% ipython --no-banner

In [1]: import numpy as np

In [2]: np.set_printoptions(suppress=True, linewidth=200)

In [3]: arr = np.vander(np.arange(4) - 1, 4, increasing=True)

In [4]: arr
Out[4]: 
array([[ 1, -1,  1, -1],
       [ 1,  0,  0,  0],
       [ 1,  1,  1,  1],
       [ 1,  2,  4,  8]])

In [5]: theta = np.radians(15)

In [6]: Rm = np.eye(4)

In [7]: Rm[1, 1] = Rm[0, 0] = np.cos(theta)

In [8]: Rm[1, 0], Rm[0, 1] = -np.sin(theta), np.sin(theta)

In [9]: Rm.round(3)
Out[9]: 
array([[ 0.966,  0.259,  0.   ,  0.   ],
       [-0.259,  0.966,  0.   ,  0.   ],
       [ 0.   ,  0.   ,  1.   ,  0.   ],
       [ 0.   ,  0.   ,  0.   ,  1.   ]])

In [10]: Y = arr @ Rm.T

In [11]: np.allclose(np.linalg.norm(arr, axis=1), np.linalg.norm(Y, axis=1))
Out[11]: True

In [12]: np.round(np.linalg.svd(arr, compute_uv=False), 3), np.round(np.linalg.svd(Y, compute_uv=False), 3)
Out[12]: (array([9.38 , 2.114, 1.117, 0.542]), array([9.38 , 2.114, 1.117, 0.542]))

In [13]: np.allclose(arr @ arr.T, Y @ Y.T)
Out[13]: True

In [14]: Y.round(3)
Out[14]: 
array([[ 0.707, -1.225,  1.   , -1.   ],
       [ 0.966, -0.259,  0.   ,  0.   ],
       [ 1.225,  0.707,  1.   ,  1.   ],
       [ 1.484,  1.673,  4.   ,  8.   ]])

In [15]: np.round(np.linalg.det(Rm), 3), round(float(np.trace(Rm)), 3)
Out[15]: (np.float64(1.0), 3.932)

In [16]: np.round(np.sort(np.abs(np.linalg.eigvals(arr))), 3)
Out[16]: array([0.849, 0.849, 2.   , 8.327])

In [17]: np.linalg.matrix_power(arr, 3)
Out[17]: 
array([[-12, -18, -34, -66],
       [  0,  -2,  -2,  -8],
       [ 20,  18,  42,  66],
       [138, 156, 320, 558]])

In [18]: round(float(np.linalg.det(arr)), 3)
Out[18]: 12.0

In [19]: np.allclose(arr @ arr.T, arr.T @ arr)
Out[19]: False

In [20]: (arr - arr.T) / 2
Out[20]: 
array([[ 0. , -1. ,  0. , -1. ],
       [ 1. ,  0. , -0.5, -1. ],
       [ 0. ,  0.5,  0. , -1.5],
       [ 1. ,  1. ,  1.5,  0. ]])

In [21]: round(float(np.abs(np.linalg.eigvals(arr)).max()), 3)
Out[21]: 8.327

In [22]: np.allclose(arr, arr.T)
Out[22]: False
